% ipython --no-banner

In [1]: import numpy as np

In [2]: import numpy.linalg as la

In [3]: np.set_printoptions(precision=2, suppress=True, linewidth=160)

In [4]: def rnd(a):
   ...:     return np.round(a, 2) + 0
   ...: 

In [5]: E = np.load("data.npy")

In [6]: E
Out[6]: 
array([[-2.,  1.,  3.],
       [ 1., -2.,  3.],
       [ 3.,  3.,  6.]])

In [7]: w, vecs = la.eig(E)

In [8]: rnd(np.sort(la.eigvals(la.inv(E))))
Out[8]: array([-0.33, -0.33,  0.12])

In [9]: rnd(np.sort(la.eigvals(E.T)))
Out[9]: array([-3., -3.,  8.])

In [10]: rnd(E @ vecs[:, 0] - w[0] * vecs[:, 0])
Out[10]: array([0., 0., 0.])

In [11]: print(w)
[-3.  8. -3.]

In [12]: rnd(np.sort(la.eigvals(E @ E)))
Out[12]: array([ 9.,  9., 64.])

In [13]: u, g = E[1], E[2]

In [14]: u @ u
Out[14]: np.float64(14.0)

In [15]: pr = (u @ g) / (u @ u) * u

In [16]: rnd(g - pr)
Out[16]: array([1.93, 5.14, 2.79])

In [17]: np.outer(u, g)
Out[17]: 
array([[  3.,   3.,   6.],
       [ -6.,  -6., -12.],
       [  9.,   9.,  18.]])

In [18]: la.matrix_rank(np.outer(u, g))
Out[18]: np.int64(1)

In [19]: print(rnd(pr))
[ 1.07 -2.14  3.21]

In [20]: w, vecs = la.eigh(E)

In [21]: x = np.array([-2, -1, 0])

In [22]: np.abs(E).sum(axis=1).max(), np.abs(w).max()
Out[22]: (np.float64(12.0), np.float64(8.0))

In [23]: rnd(la.eigvalsh(E[1:, 1:]))
Out[23]: array([-3.,  7.])

In [24]: print(x @ E @ x / (x @ x), rnd(w[0]), w[-1])
-1.2 -3.0 8.0

In [25]: rnd(vecs * np.maximum(w, 0) @ vecs.T)
Out[25]: 
array([[0.73, 0.73, 2.18],
       [0.73, 0.73, 2.18],
       [2.18, 2.18, 6.55]])

In [26]: w, vecs = la.eigh(E)

In [27]: rnd(la.eigvalsh(E + 4 * np.eye(3)))
Out[27]: array([ 1.,  1., 12.])

In [28]: rnd(vecs.T @ vecs)
Out[28]: 
array([[1., 0., 0.],
       [0., 1., 0.],
       [0., 0., 1.]])

In [29]: rnd(la.eigvalsh(E @ E))
Out[29]: array([ 9.,  9., 64.])

In [30]: np.unique(w.round(6) + 0, return_counts=True)[1]
Out[30]: array([2, 1])

In [31]: J = np.array([[-1, 0, -1, -1],
    ...:     [-1, 2, 0, -3],
    ...:     [2, 1, -1, -4],
    ...:     [0, -2, 1, -1],
    ...:     [-2, -1, -1, 0],
    ...:     [-3, -2, 0, -2],
    ...:     [-5, -1, 2, -1],
    ...:     [-4, -2, -1, 1],
    ...:     [-4, -5, 2, 1],
    ...:     [-6, -3, 4, 3],
    ...:     [-3, -2, 7, 3],
    ...:     [-6, -5, 10, 0],
    ...:     [-7, -8, 11, 2],
    ...:     [-9, -8, 11, 4],
    ...:     [-12, -8, 11, 1],
    ...:     [-15, -8, 9, 3]])

In [32]: Xs = J - J.mean(axis=0)

In [33]: Uu, s, vt = la.svd(Xs, full_matrices=False)

In [34]: Xs.mean(axis=0)
Out[34]: array([0., 0., 0., 0.])

In [35]: (np.sign(Uu[:, 0]) == np.sign(Uu[0, 0])).astype(int)
Out[35]: array([1, 1, 1, 1, 1, 1, 1, 1, 1, 0, 0, 0, 0, 0, 0, 0])

In [36]: rnd(s ** 2 / (s ** 2).sum())
Out[36]: array([0.86, 0.08, 0.04, 0.02])

In [37]: rnd(vt[0] * np.sign(vt[0, np.abs(vt[0]).argmax()]))
Out[37]: array([-0.57, -0.44,  0.65,  0.25])

In [38]: rnd((s ** 2).sum() ** 2 / (s ** 4).sum())
Out[38]: np.float64(1.34)

In [39]: theta = np.radians(180)

In [40]: R = np.eye(4)

In [41]: R[2, 2] = R[0, 0] = np.cos(theta)

In [42]: R[2, 0], R[0, 2] = -np.sin(theta), np.sin(theta)

In [43]: print(rnd(R))
[[-1.  0.  0.  0.]
 [ 0.  1.  0.  0.]
 [ 0.  0. -1.  0.]
 [ 0.  0.  0.  1.]]

In [44]: B = J @ R.T

In [45]: np.allclose(la.norm(J, axis=1), la.norm(B, axis=1))
Out[45]: True

In [46]: np.allclose(J @ J.T, B @ B.T)
Out[46]: True

In [47]: rnd(la.det(R)), np.trace(R)
Out[47]: (np.float64(1.0), np.float64(0.0))

In [48]: M = np.load("a.npy")

In [49]: print(M)
[[ 0  1  6  0]
 [ 0  3  6  0]
 [ 0  5  2  3]
 [ 0  7  4  4]
 [ 0  3  4  1]
 [ 0  4  4  0]
 [ 0  0  4  0]
 [ 8  0  0  0]
 [ 4  4  0  2]
 [ 0  2  4  0]
 [ 0  1  0  8]
 [ 0  1 10  0]
 [ 0  2  0  8]
 [ 4  0  2  0]
 [ 0  0  2  4]
 [ 0  0  8  0]
 [ 0  6  0  6]
 [ 0  0  2  4]
 [ 6  3  0  0]
 [ 0  4  0  4]
 [ 2  1  2  0]
 [ 0  3  6  3]
 [ 0  2  6  1]
 [ 0  1  6  4]
 [ 0  0  4  1]
 [ 0  0  6  0]
 [ 0  3 10  2]]

In [50]: # rows 14 and 17 are equal

In [51]: B = np.c_[M[:, :3] @ np.array([[1, 0, 1], [2, 1, 1], [1, 2, 1]]), np.array([0, 0, 0, -1, 1, 0, 2, -2, 0, -1, -2, 1, -2, 0, 1, 0, -2, 2, 0, 2, -1, 1, 2, -1, -2, 1, 0])]

In [52]: B
Out[52]: 
array([[ 8, 13,  7,  0],
       [12, 15,  9,  0],
       [12,  9,  7,  0],
       [18, 15, 11, -1],
       [10, 11,  7,  1],
       [12, 12,  8,  0],
       [ 4,  8,  4,  2],
       [ 8,  0,  8, -2],
       [12,  4,  8,  0],
       [ 8, 10,  6, -1],
       [ 2,  1,  1, -2],
       [12, 21, 11,  1],
       [ 4,  2,  2, -2],
       [ 6,  4,  6,  0],
       [ 2,  4,  2,  1],
       [ 8, 16,  8,  0],
       [12,  6,  6, -2],
       [ 2,  4,  2,  2],
       [12,  3,  9,  0],
       [ 8,  4,  4,  2],
       [ 6,  5,  5, -1],
       [12, 15,  9,  1],
       [10, 14,  8,  2],
       [ 8, 13,  7, -1],
       [ 4,  8,  4, -2],
       [ 6, 12,  6,  1],
       [16, 23, 13,  0]])

In [53]: la.matrix_rank(B)
Out[53]: np.int64(4)

In [54]: Z = M[[9, 13]].astype(float)

In [55]: for _ in range(4):
    ...:     labels = la.norm(M[:, None] - Z, axis=-1).argmin(axis=1)
    ...:     Z = np.array([M[labels == j].mean(axis=0) for j in range(2)])
    ...: 

In [56]: print(labels)
[0 0 0 0 0 0 0 1 1 0 0 0 0 1 0 0 0 0 1 0 1 0 0 0 0 0 0]

In [57]: np.abs(Z[1] - Z[0]).argmax()
Out[57]: np.int64(0)

In [58]: rnd(Z)
Out[58]: 
array([[0.  , 2.18, 4.27, 2.41],
       [4.8 , 1.6 , 0.8 , 0.4 ]])

In [59]: print(np.bincount(labels))
[22  5]

In [60]: Xs = (M - M.mean(axis=0)) / M.std(axis=0)

In [61]: np.argwhere(np.abs(Xs) > 2)
Out[61]: 
array([[ 3,  1],
       [ 7,  0],
       [10,  3],
       [11,  2],
       [12,  3],
       [16,  1],
       [18,  0],
       [26,  2]])

In [62]: coef = la.lstsq(np.delete(Xs, 0, axis=1), Xs[:, 0])[0]

In [63]: rnd(coef)
Out[63]: array([-0.08, -0.72, -0.59])

In [64]: np.abs(coef).argmax()
Out[64]: np.int64(1)

In [65]: feats = np.load("w.npy")

In [66]: feats
Out[66]: 
array([[1.  , 0.7 , 0.49, 0.34],
       [0.7 , 1.  , 0.7 , 0.49],
       [0.49, 0.7 , 1.  , 0.7 ],
       [0.34, 0.49, 0.7 , 1.  ]])

In [67]: # equal to its transpose

In [68]: w, vecs = la.eig(feats)

In [69]: print(rnd(w))
[2.72 0.76 0.32 0.2 ]

In [70]: rnd(feats @ vecs[:, 0] - w[0] * vecs[:, 0])
Out[70]: array([0., 0., 0., 0.])

In [71]: print(rnd(la.norm(feats, 1)), rnd(la.norm(feats, np.inf)))
2.89 2.89

In [72]: print(rnd(la.norm(feats, axis=0)))
[1.36 1.49 1.49 1.36]

In [73]: rnd(feats[3] @ feats[1])
Out[73]: np.float64(1.71)

In [74]: rnd(la.norm(feats, axis=1))
Out[74]: array([1.36, 1.49, 1.49, 1.36])

In [75]: w, vecs = la.eigh(feats)

In [76]: rnd(la.svd(feats, compute_uv=False))
Out[76]: array([2.72, 0.76, 0.32, 0.2 ])

In [77]: np.unique(w.round(6) + 0, return_counts=True)[1]
Out[77]: array([1, 1, 1, 1])

In [78]: rnd(np.abs(vecs[:, -1]))
Out[78]: array([0.46, 0.54, 0.54, 0.46])

In [79]: x = np.array([2, 1, 0, -1])

In [80]: a = np.maximum(feats @ x, 0)

In [81]: feats * (a > 1e-9)[:, None]
Out[81]: 
array([[1.  , 0.7 , 0.49, 0.34],
       [0.7 , 1.  , 0.7 , 0.49],
       [0.49, 0.7 , 1.  , 0.7 ],
       [0.34, 0.49, 0.7 , 1.  ]])

In [82]: rnd(np.tanh(feats @ x))
Out[82]: array([0.98, 0.96, 0.75, 0.17])

In [83]: rnd(a)
Out[83]: array([2.36, 1.91, 0.98, 0.17])
